% python3 -q
>>> import numpy as np
>>> np.set_printoptions(precision=1, suppress=True, linewidth=160, floatmode="fixed")
>>> data = np.load("case4.npy")
>>> print(data)
[[-6  6 -3 -4  4 -2]
 [ 9  0  6  6  0  4]
 [ 6  9  3  4  6  2]
 [-4  4 -2 -6  6 -3]
 [ 6  0  4  9  0  6]
 [ 4  6  2  6  9  3]]
>>> vec = np.array([1, 1, 2, 2, 0, 1])
>>> print(data @ (2 * vec))
[-32  74  62 -38  76  58]
>>> print((data * vec).sum(axis=1))
[-16  37  31 -19  38  29]
>>> print(data @ np.ones(6))
[-5.0 25.0 30.0 -5.0 25.0 30.0]
>>> print((data @ vec).argmax())
4
>>> rng = np.random.default_rng(148874)
>>> labels = rng.permutation(6)
>>> print(labels)
[1 4 0 2 3 5]
>>> A2 = data[labels][:, labels]
>>> print(np.round(np.linalg.det(A2), 1), round(np.linalg.det(data[labels]), 1))
3125.0 3125.0
>>> print(np.trace(A2))
-6
>>> print(np.sort(np.abs(np.linalg.eigvals(A2))))
[ 0.4  2.0  3.2  3.8 16.1 19.0]
>>> vec = np.array([0, 1, 0, 1, 3, 2])
>>> rhs = data @ vec
>>> b, lr = np.zeros(6), 1 / np.linalg.norm(data, 2) ** 2
>>> for i in range(5):
...     b -= lr * data.T @ (data @ b - rhs)
...     if i % 1 == 0: print(i, round(np.linalg.norm(data @ b - rhs), 1))
... 
0 22.0
1 12.5
2 9.0
3 7.8
4 7.4
>>> print(b)
[0.7 1.8 0.4 1.0 2.1 0.6]
>>> print(round(float(np.linalg.cond(data)), 1))
82.8
>>> F = np.load("out7.npy")
>>> print(F)
[[-2.0  1.0  0.0]
 [ 0.0 -2.0  1.0]
 [ 0.0  0.0 -2.0]]
>>> Q = F.astype(float).copy()
>>> for j in range(3):
...     Q[:, j] -= Q[:, :j] @ (Q[:, :j].T @ Q[:, j])
...     Q[:, j] /= np.linalg.norm(Q[:, j])
... 
>>> print(Q.T @ F)
[[ 2.0 -1.0  0.0]
 [ 0.0  2.0 -1.0]
 [ 0.0  0.0  2.0]]
>>> print(Q.T @ Q)
[[1.0 0.0 0.0]
 [0.0 1.0 0.0]
 [0.0 0.0 1.0]]
>>> labels = rng.permutation(3)
>>> print(labels)
[1 0 2]
>>> A2 = F[labels][:, labels]
>>> print(np.allclose(A2, F))
False
>>> print(np.round(np.linalg.det(A2), 1), np.round(np.linalg.det(F[labels]), 1))
-8.0 8.0
>>> mat = np.load("dump.npy")
>>> print(mat)
[[0 0 0]
 [0 0 0]
 [0 0 1]
 [0 0 1]
 [0 0 0]
 [0 0 0]
 [0 0 1]
 [0 0 1]
 [0 0 0]
 [0 0 0]
 [0 0 0]
 [0 0 0]
 [2 2 2]
 [0 0 0]
 [0 1 3]
 [2 3 5]
 [0 0 0]
 [0 1 3]
 [0 1 3]
 [0 0 1]
 [0 0 1]
 [0 0 0]]
>>> hat = mat @ np.linalg.solve(mat.T @ mat, mat.T)
>>> print(np.allclose(hat @ hat, hat))
True
>>> print(hat @ mat[:, 2])
[0.0 0.0 1.0 1.0 0.0 0.0 1.0 1.0 0.0 0.0 0.0 0.0 2.0 0.0 3.0 5.0 0.0 3.0 3.0 1.0 1.0 0.0]
>>> print(np.linalg.matrix_rank(np.eye(22) - hat))
19
>>> Ac = mat - mat.mean(axis=0)
>>> V = np.linalg.svd(Ac)[2][:2]
>>> A2 = Ac - Ac @ V.T @ V
>>> print(np.diag(V.T @ V))
[0.6 0.4 0.9]
>>> print(np.round(np.cov(Ac @ V.T, rowvar=False), 1) + 0)
[[2.6 0.0]
 [0.0 0.3]]
>>> print((Ac @ V.T).std(axis=0))
[1.6 0.5]
>>> print(np.round(A2.std(axis=0), 1) + 0)
[0.1 0.1 0.0]
>>> cent = mat[[14, 2]].astype(float)
>>> for _ in range(5):
...     labels = np.linalg.norm(mat[:, None] - cent, axis=-1).argmin(axis=1)
...     cent = np.array([mat[labels == j].mean(axis=0) for j in range(2)])
... 
>>> print(labels)
[1 1 1 1 1 1 1 1 1 1 1 1 0 1 0 0 1 0 0 1 1 1]
>>> print(np.bincount(labels))
[ 5 17]
>>> print(np.abs(cent[1] - cent[0]).argmax())
2
>>> print(np.unravel_index(np.abs(mat).argmax(), mat.shape))
(np.int64(15), np.int64(2))
>>> mat[22]
Traceback (most recent call last):
  File "<python-input-52>", line 1, in <module>
    mat[22]
    ~~~^^^^
IndexError: index 22 is out of bounds for axis 0 with size 22
>>> np.linalg.rank(mat)
Traceback (most recent call last):
  File "<python-input-53>", line 1, in <module>
    np.linalg.rank(mat)
    ^^^^^^^^^^^^^^
AttributeError: module 'numpy.linalg' has no attribute 'rank'
>>> print(round(np.linalg.norm(mat), 1))
9.3
>>> print(np.count_nonzero(mat))
18
>>> labels = mat[:, 1] > np.median(mat[:, 1])
>>> f = mat[labels].mean(axis=0) - mat[~labels].mean(axis=0)
>>> print(labels.astype(int))
[0 0 0 0 0 0 0 0 0 0 0 0 1 0 1 1 0 1 1 0 0 0]
>>> print((((mat - mat.mean(axis=0)) @ f > 0) == labels).mean())
1.0
>>> print(((mat - mat.mean(axis=0)) @ f > 0).astype(int))
[0 0 0 0 0 0 0 0 0 0 0 0 1 0 1 1 0 1 1 0 0 0]
>>> f = np.array([2, -3, -2])
>>> g = np.array([-1, -2, -1, 2, 0, -2])
>>> A = np.outer(f, g)
>>> print(A)
[[-2 -4 -2  4  0 -4]
 [ 3  6  3 -6  0  6]
 [ 2  4  2 -4  0  4]]
>>> U, sig, Vt = np.linalg.svd(A)
>>> V = Vt[:(sig > 1e-8).sum()]
>>> vec = A[2] + 5 * A[1] + rng.integers(2) * np.eye(6)[3]
>>> print(vec)
[ 17.0  34.0  17.0 -34.0   0.0  34.0]
>>> print(np.linalg.matrix_rank(np.vstack([A, vec])))
1
>>> print(V.T @ V)
[[ 0.1  0.1  0.1 -0.1  0.0  0.1]
 [ 0.1  0.3  0.1 -0.3  0.0  0.3]
 [ 0.1  0.1  0.1 -0.1  0.0  0.1]
 [-0.1 -0.3 -0.1  0.3  0.0 -0.3]
 [ 0.0  0.0  0.0  0.0  0.0  0.0]
 [ 0.1  0.3  0.1 -0.3  0.0  0.3]]
>>> print(round(float(np.linalg.norm(vec - V.T @ V @ vec)), 1))
0.0
>>> print(np.allclose(V.T @ V @ vec, vec))
True
>>> print(np.diag(V.T @ V))
[0.1 0.3 0.1 0.3 0.0 0.3]
>>> E = np.loadtxt("m.csv", delimiter=",")
>>> print(E)
[[2.0 2.0 0.0 1.0 1.0]
 [2.0 2.0 1.0 2.0 1.0]
 [1.0 2.0 1.0 2.0 1.0]
 [1.0 1.0 2.0 1.0 1.0]
 [1.0 1.0 2.0 1.0 0.0]
 [2.0 1.0 1.0 1.0 1.0]
 [1.0 0.0 0.0 0.0 1.0]
 [2.0 2.0 1.0 2.0 1.0]]
>>> print(round(float(np.linalg.norm(E, 2)), 1))
8.1
>>> print(np.linalg.norm(E, axis=1))
[3.2 3.7 3.3 2.8 2.6 2.8 1.4 3.7]
>>> print(round(np.linalg.norm(E[3], 1), 1), round(np.linalg.norm(E[3], np.inf), 1))
6.0 2.0
>>> print(np.linalg.norm(E, axis=0))
[4.5 4.4 3.5 4.0 2.6]
>>> vec = np.array([0, 3, 2, 2, 0])
>>> rhs = E @ vec
>>> print(np.round(np.linalg.solve(E.T @ E, E.T @ rhs), 1) + 0)
[0.0 3.0 2.0 2.0 0.0]
>>> print(np.round(np.linalg.lstsq(E, rhs)[0], 1) + 0)
[0.0 3.0 2.0 2.0 0.0]
>>> rhs = rhs + 0.1 * rng.normal(size=8)
>>> print(rhs.round(1) + 0)
[ 7.9 12.0 11.9  9.0  9.0  7.0  0.0 12.3]
>>> b, *_ = np.linalg.lstsq(E, rhs)
>>> print(np.round(E.T @ (rhs - E @ b), 1) + 0)
[0.0 0.0 0.0 0.0 0.0]
>>> print(b)
[ 0.1  2.7  1.9  2.3 -0.1]
>>> print([round(float(np.linalg.norm(np.linalg.solve(E.T @ E + lam * np.eye(5), E.T @ rhs))), 2) for lam in (0, 1, 10, 100)])
[4.08, 3.68, 2.88, 1.29]
>>> A2 = data + rng.integers(-2, 3, (6, 5)) @ rng.integers(-2, 3, (5, 6))
>>> print(A2)
[[ -3  12   1  -4   1  10]
 [ 19  -2  -3  -4  -7   2]
 [  9  15   4   0  12  10]
 [-10  10  12   4   6   7]
 [  1   2  11  13  10  12]
 [ -4   6   3  12  15  -1]]
>>> print(np.linalg.matrix_rank(A2 - data, tol=1e-8))
5
>>> print(A2 - data)
[[  3   6   4   0  -3  12]
 [ 10  -2  -9 -10  -7  -2]
 [  3   6   1  -4   6   8]
 [ -6   6  14  10   0  10]
 [ -5   2   7   4  10   6]
 [ -8   0   1   6   6  -4]]
>>> print(np.abs(A2 - data).sum(axis=1))
[28 40 28 46 34 25]
>>> print(np.round(np.linalg.svd(A2 - data, compute_uv=False), 1) + 0)
[31.6 20.2 12.0  3.4  1.8  0.0]
>>> A2 = E / np.linalg.norm(E, axis=1, keepdims=True)
>>> cov = A2 @ A2.T
>>> print(cov)
[[1.0 0.9 0.9 0.7 0.6 0.9 0.7 0.9]
 [0.9 1.0 1.0 0.9 0.8 0.9 0.6 1.0]
 [0.9 1.0 1.0 0.9 0.8 0.9 0.4 1.0]
 [0.7 0.9 0.9 1.0 0.9 0.9 0.5 0.9]
 [0.6 0.8 0.8 0.9 1.0 0.8 0.3 0.8]
 [0.9 0.9 0.9 0.9 0.8 1.0 0.7 0.9]
 [0.7 0.6 0.4 0.5 0.3 0.7 1.0 0.6]
 [0.9 1.0 1.0 0.9 0.8 0.9 0.6 1.0]]
>>> print((cov - 2 * np.eye(8)).round(6).argmax(axis=1))
[1 7 1 4 3 1 5 1]
>>> print(cov[7])
[0.9 1.0 1.0 0.9 0.8 0.9 0.6 1.0]
>>> feats = np.loadtxt("mat.csv", delimiter=",")
>>> print(feats)
[[  3.0   2.8   0.9   1.0  -1.8]
 [  4.9   3.7   2.1   2.9  -2.1]
 [  6.3   3.7   3.1   6.2  -0.1]
 [ -4.9   2.4  -4.0 -11.1  -5.9]]
>>> print(np.linalg.cond(feats) > 100)
False
>>> print(np.round(np.linalg.norm(feats, 2) / np.linalg.norm(feats), 1))
0.9
>>> def softmax(z):
...     e = np.exp(z - z.max(axis=-1, keepdims=True))
...     return e / e.sum(axis=-1, keepdims=True)
... 
>>> print(softmax(feats).sum(axis=1))
[1.0 1.0 1.0 1.0]
>>> S = feats @ feats.T / np.sqrt(5)
>>> print(softmax(S)[0] @ feats)
[ 6.2  3.7  3.0  5.9 -0.3]
>>> print(np.round(softmax(S + np.triu(np.full(S.shape, -np.inf), 1)), 1) + 0)
[[1.0 0.0 0.0 0.0]
 [0.0 1.0 0.0 0.0]
 [0.0 0.0 1.0 0.0]
 [0.0 0.0 0.0 1.0]]
>>> print(softmax(S).round(6).argmax(axis=1))
[2 2 2 3]
>>> print(np.round(softmax(S), 1) + 0)
[[0.0 0.1 0.9 0.0]
 [0.0 0.0 1.0 0.0]
 [0.0 0.0 1.0 0.0]
 [0.0 0.0 0.0 1.0]]
>>> arr = np.load("x.npy")
>>> print(arr)
[[ 0.1 -0.2 -4.0]
 [ 1.7 -1.9  5.5]
 [-0.3  0.2  0.0]
 [-0.8 -0.5  2.5]]
>>> print(np.linalg.matrix_rank(arr))
3
>>> print(arr.sum(axis=1))
[-4.1  5.3 -0.1  1.2]
>>> print(arr.shape)
(4, 3)
>>> hat = arr @ np.linalg.solve(arr.T @ arr, arr.T)
>>> print(hat.round(1) + 0)
[[ 1.0  0.0 -0.1  0.0]
 [ 0.0  1.0 -0.1  0.0]
 [-0.1 -0.1  0.0  0.1]
 [ 0.0  0.0  0.1  1.0]]
>>> print(np.round(np.diag(hat), 1) + 0)
[1.0 1.0 0.0 1.0]
>>> print(np.round((np.eye(4) - hat) @ arr, 1) + 0)
[[0.0 0.0 0.0]
 [0.0 0.0 0.0]
 [0.0 0.0 0.0]
 [0.0 0.0 0.0]]
>>> print(np.trace(hat))
3.0
>>> A2 = np.c_[arr[:, :2] @ np.array([[-3, -1], [-2, 2]]), np.array([0, 0, 3, 2])]
>>> print(A2)
[[ 0.1 -0.5  0.0]
 [-1.3 -5.5  0.0]
 [ 0.5  0.7  3.0]
 [ 3.4 -0.2  2.0]]
>>> print(np.linalg.norm(np.linalg.qr(arr)[0].T @ A2, axis=0) ** 2 / ((A2 ** 2).sum(axis=0) + 1e-12))
[1.0 1.0 0.4]
>>> print(np.round(np.linalg.norm(A2 - arr @ np.linalg.lstsq(arr, A2)[0], axis=0), 1) + 0)
[0.0 0.0 2.7]
>>> A2 = arr + rng.integers(-2, 3, (4, 1)) @ rng.integers(-2, 3, (1, 3))
>>> print(A2)
[[-3.9 -0.2 -8.0]
 [ 3.7 -1.9  7.5]
 [-4.3  0.2 -4.0]
 [-0.8 -0.5  2.5]]
>>> print(A2 - arr)
[[-4.0  0.0 -4.0]
 [ 2.0  0.0  2.0]
 [-4.0  0.0 -4.0]
 [ 0.0  0.0  0.0]]
>>> print(np.abs(A2 - arr).sum(axis=1))
[8.0 4.0 8.0 0.0]
>>> print(np.round(np.linalg.svd(A2 - arr, compute_uv=False), 1) + 0)
[8.5 0.0 0.0]
>>> vec = np.array([1, 0, 0, 3, -1])
>>> print(np.sign((feats @ vec).round(6)))
[ 1.0  1.0  1.0 -1.0]
>>> print(np.einsum("ij,j->i", feats, vec))
[  7.8  15.7  25.0 -32.3]
>>> print((feats * vec).sum(axis=1))
[  7.8  15.7  25.0 -32.3]
>>> print(np.linalg.norm(feats @ vec) <= np.linalg.norm(feats, 2) * np.linalg.norm(vec) + 1e-9)
True
>>> print(feats @ vec)
[  7.8  15.7  25.0 -32.3]
>>> M = np.load("run16.npy")
>>> print(M)
[[  0   0  -7  -8  -9   5   4 -11]
 [  0   0  -3  -1   4  -2   1   5]
 [  7   3   0   1   1  -1   1   4]
 [  8   1  -1   0   9  -2  -6  -2]
 [  9  -4  -1  -9   0 -11  -3  -7]
 [ -5   2   1   2  11   0  -1   4]
 [ -4  -1  -1   6   3   1   0  18]
 [ 11  -5  -4   2   7  -4 -18   0]]
>>> # skew, so no eigenvalue has a real part
>>> T = np.stack([M, -1 * M, M[::-1]])
>>> print(T.shape)
(3, 8, 8)
>>> print(np.linalg.matrix_rank(T.reshape(3, -1)))
2
>>> print((T @ M.T).shape)
(3, 8, 8)
